In [1]: import numpy as np

In [2]: np.set_printoptions(precision=2, suppress=True, linewidth=120)

In [3]: sv = 5 * 0.9 ** np.arange(5)

In [4]: q, _ = np.linalg.qr(np.array([[0.9, 0.9, 1.0, 0.5, 2.1],
   ...:     [1.6, 0.4, -2.2, 0.6, 0.6],
   ...:     [1.2, 0.6, 0.4, 0.1, 0.3],
   ...:     [-0.6, 1.3, -0.5, -0.2, 0.8],
   ...:     [0.1, 0.4, -2.9, 0.7, -0.7]]))

In [5]: rng = np.random.default_rng(77)

In [6]: M = rng.normal(size=(20, 5)) * sv @ q

In [7]: M
Out[7]: 
array([[-6.35, -2.03, -3.68,  1.45, 10.28],
       [-2.48, -6.08, -4.37, -0.67,  3.66],
       [-4.34,  1.14, -0.86, -6.66, -6.68],
       [ 0.56, -2.6 ,  7.  , -3.32, -1.6 ],
       [ 6.98, -9.7 ,  0.5 , -4.86,  4.63],
       [ 2.61,  0.92,  2.37,  3.02,  2.62],
       [ 0.68,  5.81, -1.83,  6.63, -2.93],
       [ 2.1 ,  2.49, -7.13, -2.77,  0.59],
       [-1.66, -3.79, -2.75,  6.16, -2.59],
       [ 2.63, -4.17,  2.17,  4.62, -0.85],
       [-1.9 ,  4.04,  4.16,  0.56,  3.14],
       [ 3.21,  0.26,  1.41,  1.53, -1.85],
       [ 5.24,  9.87,  1.24, -8.08, -2.03],
       [-3.21,  3.9 , -0.86,  3.84, -2.21],
       [ 1.24, -1.31,  0.59,  1.67,  0.14],
       [-5.77,  0.17, -0.15, -3.96,  1.52],
       [-3.22,  1.59, -3.  ,  4.96, -0.21],
       [-3.82, -1.31, -1.11,  5.33, -6.56],
       [ 4.33,  1.23,  1.82, -2.25, -9.71],
       [ 3.2 ,  4.83, -4.14,  4.3 ,  0.69]])

In [8]: Xs = (M - M.mean(axis=0)) / M.std(axis=0)

In [9]: Xs.std(axis=0)
Out[9]: array([1., 1., 1., 1., 1.])

In [10]: b = np.linalg.lstsq(np.delete(Xs, 2, axis=1), Xs[:, 2])[0]

In [11]: print(np.abs(b).argmax())
0

In [12]: b
Out[12]: array([ 0.2 , -0.09, -0.18, -0.19])
